% ipython --no-banner

In [1]: import numpy as np

In [2]: import numpy.linalg as la

In [3]: np.set_printoptions(suppress=True, linewidth=160)

In [4]: A = np.array([[4.0, 0.0, 0.0, 0.0, 0.0, 0.0, 0.0],
   ...:     [0.0, 1.0, -1.0, 5.0, 5.0, -3.0, -1.0],
   ...:     [0.0, -2.0, 3.0, 2.0, 5.0, 2.0, -5.0],
   ...:     [0.0, -4.0, 4.0, -3.0, 5.0, 0.0, 5.0],
   ...:     [0.0, 0.0, -5.0, 1.0, 4.0, 0.0, 1.0],
   ...:     [0.0, 0.0, -5.0, 0.0, 2.0, -3.0, -5.0],
   ...:     [0.0, 0.0, -2.0, 1.0, 0.0, 2.0, 2.0]])

In [5]: # 2 blocks once reordered

In [6]: x = np.array([2, 0, 1, 0, 2, 0, 3])

In [7]: rhs = A @ x

In [8]: rhs
Out[8]: array([  8.,   6.,  -2.,  29.,   6., -16.,   4.])

In [9]: np.round(la.solve(A, rhs), 1) + 0
Out[9]: array([2., 0., 1., 0., 2., 0., 3.])

In [10]: O, Rm = la.qr(A)

In [11]: np.round(O.T @ O, 1) + 0
Out[11]: 
array([[1., 0., 0., 0., 0., 0., 0.],
       [0., 1., 0., 0., 0., 0., 0.],
       [0., 0., 1., 0., 0., 0., 0.],
       [0., 0., 0., 1., 0., 0., 0.],
       [0., 0., 0., 0., 1., 0., 0.],
       [0., 0., 0., 0., 0., 1., 0.],
       [0., 0., 0., 0., 0., 0., 1.]])

In [12]: O.round(1) + 0
Out[12]: 
array([[ 1. ,  0. ,  0. ,  0. ,  0. ,  0. ,  0. ],
       [ 0. , -0.2,  0. , -0.8,  0.4, -0.3,  0.3],
       [ 0. ,  0.4, -0.1, -0.6, -0.3,  0.1, -0.6],
       [ 0. ,  0.9,  0.1,  0.1,  0.3, -0.1,  0.4],
       [ 0. ,  0. ,  0.7, -0.1,  0.3,  0.7,  0. ],
       [ 0. ,  0. ,  0.7,  0.1,  0. , -0.7, -0.3],
       [ 0. ,  0. ,  0.3, -0.2, -0.8,  0. ,  0.6]])

In [13]: np.round(O @ Rm, 1) + 0
Out[13]: 
array([[ 4.,  0.,  0.,  0.,  0.,  0.,  0.],
       [ 0.,  1., -1.,  5.,  5., -3., -1.],
       [ 0., -2.,  3.,  2.,  5.,  2., -5.],
       [ 0., -4.,  4., -3.,  5.,  0.,  5.],
       [ 0.,  0., -5.,  1.,  4.,  0.,  1.],
       [ 0.,  0., -5.,  0.,  2., -3., -5.],
       [ 0.,  0., -2.,  1.,  0.,  2.,  2.]])

In [14]: O.shape, Rm.shape
Out[14]: ((7, 7), (7, 7))

In [15]: np.flatnonzero(la.matrix_power((A != 0) + (A.T != 0) + np.eye(7), 7)[6])
Out[15]: array([1, 2, 3, 4, 5, 6])

In [16]: A @ A
Out[16]: 
array([[ 16.,   0.,   0.,   0.,   0.,   0.,   0.],
       [  0., -17.,   8.,  -8.,  39.,   2.,  47.],
       [  0., -16.,  -6., -10.,  39.,  -4., -18.],
       [  0.,   0., -31.,   7.,   5.,  30., -16.],
       [  0.,   6., -33.,  -8.,  -4.,  -8.,  36.],
       [  0.,  10.,   0., -13., -23., -11.,  32.],
       [  0.,   0., -16.,  -5.,  -1.,  -6.,   9.]])

In [17]: rng = np.random.default_rng(572940)

In [18]: Y = A + rng.integers(-2, 3, (7, 6)) @ rng.integers(-2, 3, (6, 7))

In [19]: Y
Out[19]: 
array([[ 7.,  0.,  0.,  5., -6., -6., -5.],
       [ 1., -7.,  3., 10.,  4.,  0., -5.],
       [ 4., -5.,  1.,  2.,  4.,  1., -5.],
       [ 4., -6., -2., -4., -1.,  0.,  6.],
       [-4.,  1., -6., 12.,  5.,  5.,  0.],
       [ 8., -4., -8., -5.,  1., -8., -9.],
       [-7.,  4.,  6., -6.,  8.,  3.,  1.]])

In [20]: np.round(la.svd(Y - A, compute_uv=False), 1) + 0
Out[20]: array([21.1, 16.9, 11.1,  8.7,  4.4,  2.5,  0. ])

In [21]: m1 = np.load("layer1.npy")

In [22]: m1
Out[22]: 
array([[1, 0, 0],
       [0, 0, 1],
       [0, 1, 0]])

In [23]: ev, V = la.eigh(m1)

In [24]: x = np.array([-3, 5, -5])

In [25]: print(np.abs(m1).sum(axis=1).max(), np.abs(ev).max())
1 1.0

In [26]: np.round(V * np.maximum(ev, 0) @ V.T, 1)
Out[26]: 
array([[1. , 0. , 0. ],
       [0. , 0.5, 0.5],
       [0. , 0.5, 0.5]])

In [27]: np.round(x @ m1 @ x / (x @ x), 1), ev[0], ev[-1]
Out[27]: (np.float64(-0.7), np.float64(-1.0), np.float64(1.0))

In [28]: np.all(la.eigvalsh(m1) > 0)
Out[28]: np.False_

In [29]: print([round(float(la.det(m1[:i, :i])), 2) + 0 for i in range(1, 4)])
[1.0, 0.0, -1.0]

In [30]: z = rng.permutation(3)

In [31]: print(z)
[2 0 1]

In [32]: Y = m1[z][:, z]

In [33]: round(la.det(Y), 1), round(la.det(m1[z]), 1)
Out[33]: (np.float64(-1.0), np.float64(-1.0))

In [34]: np.round(np.sort(np.abs(la.eigvals(Y))), 1)
Out[34]: array([1., 1., 1.])

In [35]: np.trace(Y)
Out[35]: np.int64(1)

In [36]: x = np.array([-9, 7, 1])

In [37]: print(3 - la.matrix_rank(m1 - np.eye(3), tol=1e-8))
2

In [38]: [p for p in range(1, 25) if np.allclose(la.matrix_power(m1, p), np.eye(3))]
Out[38]: [2, 4, 6, 8, 10, 12, 14, 16, 18, 20, 22, 24]

In [39]: m1.T @ (m1 @ x)
Out[39]: array([-9,  7,  1])

In [40]: np.round(np.abs(la.eigvals(m1)), 1)
Out[40]: array([1., 1., 1.])

In [41]: np.round(np.sort(np.abs(np.degrees(np.angle(la.eigvals(m1))))), 1)
Out[41]: array([  0.,   0., 180.])

In [42]: Y = m1 + rng.integers(-2, 3, (3, 1)) @ rng.integers(-2, 3, (1, 3))

In [43]: print(Y)
[[-1 -1 -1]
 [-2 -1  0]
 [-2  0 -1]]

In [44]: Y - m1
Out[44]: 
array([[-2, -1, -1],
       [-2, -1, -1],
       [-2, -1, -1]])

In [45]: np.round(la.svd(Y - m1, compute_uv=False), 1) + 0
Out[45]: array([4.2, 0. , 0. ])

In [46]: np.abs(Y - m1).sum(axis=1)
Out[46]: array([4, 4, 4])

In [47]: la.matrix_rank(Y - m1, tol=1e-8)
Out[47]: np.int64(1)

In [48]: data = np.diag(5 * np.array([1, 4, 9, 4, -9])) + np.array([[-3, 2, -3, -3, 1],
    ...:     [-2, 0, 0, -2, 0],
    ...:     [0, -3, -1, 0, 3],
    ...:     [-3, 2, 1, -3, 1],
    ...:     [-3, 3, -1, 2, 2]])

In [49]: data
Out[49]: 
array([[  2,   2,  -3,  -3,   1],
       [ -2,  20,   0,  -2,   0],
       [  0,  -3,  44,   0,   3],
       [ -3,   2,   1,  17,   1],
       [ -3,   3,  -1,   2, -43]])

In [50]: x = np.array([3, -3, -1, 1, -3])

In [51]: rhs = data @ x

In [52]: print(rhs)
[ -3 -68 -44  -2 114]

In [53]: np.round(la.solve(data, rhs + data[:, 4]), 1)
Out[53]: array([ 3., -3., -1.,  1., -2.])

In [54]: np.round(la.solve(data, rhs), 1)
Out[54]: array([ 3., -3., -1.,  1., -3.])

In [55]: np.round(la.solve(data.T, data[0]), 1) + 0
Out[55]: array([1., 0., 0., 0., 0.])

In [56]: np.round(la.solve(data, 5 * rhs), 1)
Out[56]: array([ 15., -15.,  -5.,   5., -15.])
